$ ipython --no-banner

In [1]: import numpy as np

In [2]: from numpy import linalg as LA

In [3]: np.set_printoptions(precision=1, suppress=True, linewidth=120, floatmode="fixed")

In [4]: rd = lambda a: np.round(a, 1) + 0

In [5]: E = np.load("case15.npy")

In [6]: E
Out[6]: 
array([[10.6,  1.5,  1.7, -7.0],
       [ 8.7, 11.5, -3.6,  7.2],
       [10.7,  4.2,  0.6, -6.5],
       [10.4,  2.8,  1.9, -6.5],
       [ 9.9,  3.7,  1.9, -6.5],
       [10.9,  2.1,  1.5, -6.3],
       [ 9.9,  3.0,  1.0, -5.9],
       [ 8.2,  9.9, -4.1,  6.3],
       [12.0,  1.9,  1.5, -7.1],
       [10.4,  3.3,  1.8, -5.0],
       [13.3,  2.9,  2.5, -7.0],
       [10.0, 10.7, -3.7,  6.8],
       [11.9,  2.9,  2.3, -5.3],
       [10.8,  3.6,  1.7, -4.3],
       [ 8.2,  9.8, -4.0,  6.6]])

In [7]: A2 = E / LA.norm(E, axis=1, keepdims=True)

In [8]: G = A2 @ A2.T

In [9]: print(rd(G[1]))
[0.2 1.0 0.4 0.3 0.4 0.3 0.4 1.0 0.3 0.4 0.4 1.0 0.4 0.5 1.0]

In [10]: print(rd(np.degrees(np.arccos(np.clip(G[1, 14], -1, 1)))))
3.9

In [11]: Ac = E - E.mean(axis=0)

In [12]: Uu, sv, VT = LA.svd(Ac, full_matrices=False)

In [13]: rd(VT[0] * np.sign(VT[0, np.abs(VT[0]).argmax()]))
Out[13]: array([-0.1,  0.5, -0.3,  0.8])

In [14]: rd(sv)
Out[14]: array([27.7,  3.6,  2.2,  1.8])

In [15]: print(rd((sv ** 2).sum() ** 2 / (sv ** 4).sum()))
1.1

In [16]: LA.matrix_rank(Ac)
Out[16]: np.int64(4)

In [17]: data = np.load("run10.npy")

In [18]: print(data)
[[ 0  0  1  2  1]
 [ 0  0 -1  1 -3]
 [ 0  0  0 -3 -2]
 [ 0  0  0  0  3]
 [ 0  0  0  0  0]]

In [19]: rng = np.random.default_rng(32)

In [20]: A2 = data + rng.integers(-2, 3, (5, 3)) @ rng.integers(-2, 3, (3, 5))

In [21]: A2
Out[21]: 
array([[ 2,  0,  5,  6,  1],
       [-1,  1, -3,  1, -3],
       [-1,  0, -2, -5, -2],
       [ 2, -1,  4,  2,  3],
       [ 4, -3,  8,  2,  0]])

In [22]: LA.matrix_rank(A2 - data, tol=1e-8)
Out[22]: np.int64(2)

In [23]: np.abs(A2 - data).sum(axis=1)
Out[23]: array([10,  4,  5,  9, 17])
